$ python -q
>>> import numpy as np
>>> from numpy import linalg as LA
>>> np.set_printoptions(precision=1, suppress=True, linewidth=100)
>>> M = np.load("test11.npy")
>>> M
array([[ 1,  0,  0],
       [ 3,  2,  0],
       [ 4,  1, -4]])
>>> # triangular, det is the product of the diagonal
>>> x = np.array([3, -1, 3])
>>> y = M @ x
>>> coef, lr = np.zeros(3), 1 / LA.norm(M, 2) ** 2
>>> for i in range(30):
...     coef -= lr * M.T @ (M @ coef - y)
...     if i % 5 == 0: print(i, round(LA.norm(M @ coef - y), 1))
... 
0 6.2
5 3.2
10 2.0
15 1.6
20 1.5
25 1.4
>>> coef
array([1.6, 1.1, 2.2])
>>> round(LA.cond(M), 1)
np.float64(12.4)
>>> x = np.array([-1, 2, 0])
>>> y = M @ x
>>> print(y)
[-1  1 -2]
>>> LA.solve(M.T, M[0])
array([ 1.,  0., -0.])
>>> np.round(LA.solve(M, y + M[:, 0]), 1) + 0
array([0., 2., 0.])
>>> np.unravel_index(np.abs(M).argmax(), M.shape)
(np.int64(2), np.int64(0))
>>> print(M - M[0])
[[ 0  0  0]
 [ 2  2  0]
 [ 3  1 -4]]
>>> M.mean(axis=0)
array([ 2.7,  1. , -1.3])
>>> np.count_nonzero(M)
np.int64(6)
>>> np.zeros(3, 3)
Traceback (most recent call last):
  File "<python-input-21>", line 1, in <module>
    np.zeros(3, 3)
    ~~~~~~~~^^^^^^
TypeError: Cannot interpret '3' as a data type
>>> M.shape
(3, 3)
>>> f = np.array([-2, 2, 0])
>>> other = M + np.outer(f, np.eye(3)[0])
>>> round(float(LA.det(other) / LA.det(M)), 1), round(float(1 + LA.solve(M, f)[0]), 1)
(-1.0, -1.0)
>>> K = np.load("case8.npy")
>>> K
array([[-1,  2],
       [ 3,  2]])
>>> round(float(LA.det(2 * K)), 1), round(float(LA.det(K)), 1)
(-32.0, -8.0)
>>> np.einsum("ij,ji->", K, K)
np.int64(17)
>>> print(np.round(LA.eigvals(K).sum().real, 1))
1.0
>>> LA.eigvals(K)
array([-2.4,  3.4])
>>> print(np.einsum("ii->", K))
1
>>> print(np.poly(K))
[ 1. -1. -8.]
>>> f = np.array([3, 0, -3, -2, 3])
>>> v = np.array([2, 2, 1])
>>> data = np.outer(f, v)
>>> data
array([[ 6,  6,  3],
       [ 0,  0,  0],
       [-6, -6, -3],
       [-4, -4, -2],
       [ 6,  6,  3]])
>>> # columns 0 and 1 are equal
>>> Uu, sigma, VT = LA.svd(data)
>>> sigma.round(1) + 0
array([16.7,  0. ,  0. ])
>>> other = Uu[:, :1] @ np.diag(sigma[:1]) @ VT[:1]
>>> other.round(1) + 0
array([[ 6.,  6.,  3.],
       [ 0.,  0.,  0.],
       [-6., -6., -3.],
       [-4., -4., -2.],
       [ 6.,  6.,  3.]])
>>> round(LA.norm(data - other, 2), 1), np.round(sigma[1], 1)
(np.float64(0.0), np.float64(0.0))
>>> round(np.abs(data - other).max(), 1)
np.float64(0.0)
>>> round(float(LA.norm(data - other) / LA.norm(data)), 1)
0.0
>>> print(data @ LA.pinv(data) @ data)
[[ 6.  6.  3.]
 [ 0.  0.  0.]
 [-6. -6. -3.]
 [-4. -4. -2.]
 [ 6.  6.  3.]]
>>> np.allclose(data[:-1].T @ LA.lstsq(data[:-1].T, data[-1])[0], data[-1])
True
>>> rk = LA.matrix_rank(data)
>>> rk
np.int64(1)
>>> ns = LA.svd(data)[2][rk:].T
>>> LA.matrix_rank(data.T @ data), LA.matrix_rank(data @ data.T)
(np.int64(1), np.int64(1))
>>> ns.shape
(3, 2)
>>> print(ns @ ns.T)
[[ 0.6 -0.4 -0.2]
 [-0.4  0.6 -0.2]
 [-0.2 -0.2  0.9]]
>>> np.allclose(data @ ns, 0)
True
>>> print([int(LA.matrix_rank(data[:, :j + 1])) for j in range(3)])
[1, 1, 1]
>>> ang = np.radians(120)
>>> Rm = np.eye(3)
>>> Rm[2, 2] = Rm[0, 0] = np.cos(ang)
>>> Rm[2, 0], Rm[0, 2] = -np.sin(ang), np.sin(ang)
>>> print(Rm)
[[-0.5  0.   0.9]
 [ 0.   1.   0. ]
 [-0.9  0.  -0.5]]
>>> other = data @ Rm.T
>>> np.abs(other - data).max(axis=0)
array([6.4, 0. , 9.7])
>>> np.allclose(LA.norm(data, axis=1), LA.norm(other, axis=1))
True
>>> print(np.argsort(-LA.norm(data, axis=0).round(6), kind="stable")[:3])
[0 1 2]
>>> LA.cond(data) > 100
np.True_
>>> print(round(float(LA.norm(data, 2) / LA.norm(data)), 1))
1.0
>>> [round(float(x), 1) for x in LA.svd(data, compute_uv=False)[:3]]
[16.7, 0.0, 0.0]
>>> feats = np.array([[0.5, 2.6, -1.5],
...     [0.0, -0.4, -0.1],
...     [0.2, -0.7, -0.8],
...     [0.6, 0.6, -2.0],
...     [-0.5, 1.2, 1.5],
...     [-1.1, 0.0, 3.2],
...     [-0.5, -0.6, 1.4],
...     [-1.1, -0.5, 3.4],
...     [-0.8, 0.8, 2.4],
...     [-0.1, 1.6, 0.2],
...     [0.2, -0.8, -0.6],
...     [0.7, -2.8, -2.0],
...     [0.8, -0.8, -2.3],
...     [0.0, 0.0, 0.1],
...     [0.1, -1.2, -0.4],
...     [0.4, 0.2, -1.2]])
>>> other = np.c_[feats[:, :2] @ np.array([[3, 0], [1, -5]]), np.array([2, -3, -1, -3, -3, 0, -3, -1, 2, 2, 0, -2, -1, 3, -1, 2])]
>>> other
array([[  4.1, -13. ,   2. ],
       [ -0.4,   2. ,  -3. ],
       [ -0.1,   3.5,  -1. ],
       [  2.4,  -3. ,  -3. ],
       [ -0.3,  -6. ,  -3. ],
       [ -3.3,   0. ,   0. ],
       [ -2.1,   3. ,  -3. ],
       [ -3.8,   2.5,  -1. ],
       [ -1.6,  -4. ,   2. ],
       [  1.3,  -8. ,   2. ],
       [ -0.2,   4. ,   0. ],
       [ -0.7,  14. ,  -2. ],
       [  1.6,   4. ,  -1. ],
       [  0. ,   0. ,   3. ],
       [ -0.9,   6. ,  -1. ],
       [  1.4,  -1. ,   2. ]])
>>> np.round(LA.norm(other - feats @ LA.lstsq(feats, other)[0], axis=0), 1) + 0
array([0. , 0. , 6.7])
>>> LA.matrix_rank(other)
np.int64(3)
>>> LA.matrix_rank(np.c_[feats, other])
np.int64(4)
>>> LA.norm(LA.qr(feats)[0].T @ other, axis=0) ** 2 / ((other ** 2).sum(axis=0) + 1e-12)
array([1. , 1. , 0.4])
>>> Xs = (other - other.mean(axis=0)) / other.std(axis=0)
>>> np.argwhere(np.abs(Xs) > 2)
array([[ 0,  0],
       [ 0,  1],
       [11,  1]])
>>> Xs.std(axis=0)
array([1., 1., 1.])
>>> coef = LA.lstsq(np.delete(Xs, 2, axis=1), Xs[:, 2])[0]
>>> round(1 - np.var(Xs[:, 2] - np.delete(Xs, 2, axis=1) @ coef), 1)
np.float64(0.2)
>>> np.abs(coef).argmax()
np.int64(1)
>>> coef
array([ 0.1, -0.4])
>>> x = np.array([2, 0, -1])
>>> y = feats @ x
>>> coef, lr = np.zeros(3), 1 / LA.norm(feats, 2) ** 2
>>> for i in range(10):
...     coef -= lr * feats.T @ (feats @ coef - y)
...     if i % 2 == 0: print(i, round(LA.norm(feats @ coef - y), 1))
... 
0 0.7
2 0.3
4 0.2
6 0.2
8 0.2
>>> print(np.round(LA.cond(feats), 1))
58.5
>>> E = 0.5 ** np.abs(np.subtract.outer(np.arange(4), np.arange(4)))
>>> E
array([[1. , 0.5, 0.2, 0.1],
       [0.5, 1. , 0.5, 0.2],
       [0.2, 0.5, 1. , 0.5],
       [0.1, 0.2, 0.5, 1. ]])
>>> # symmetric
>>> round(LA.norm(E, 1), 1), round(float(LA.norm(E, np.inf)), 1)
(np.float64(2.2), 2.2)
>>> np.round(LA.norm(E, 2), 1)
np.float64(2.1)
>>> LA.norm(E, axis=1)
array([1.2, 1.2, 1.2, 1.2])
>>> round(float(LA.norm(E[0], 1)), 1), np.round(LA.norm(E[0], np.inf), 1)
(1.9, np.float64(1.0))
>>> LA.norm(E, axis=0)
array([1.2, 1.2, 1.2, 1.2])
>>> np.round(LA.norm(E) ** 2 / LA.norm(E, 2) ** 2, 1)
np.float64(1.3)
>>> np.round(LA.norm(E[0] - E[1]), 1)
np.float64(0.8)
>>> x = np.ones(4)
>>> for _ in range(4):
...     x = E @ x
...     x /= LA.norm(x)
...     print(round(x @ E @ x, 1))
... 
2.1
2.1
2.1
2.1
>>> x
array([0.4, 0.6, 0.6, 0.4])
>>> round(float(LA.eigvalsh(E)[-1]), 1)
2.1
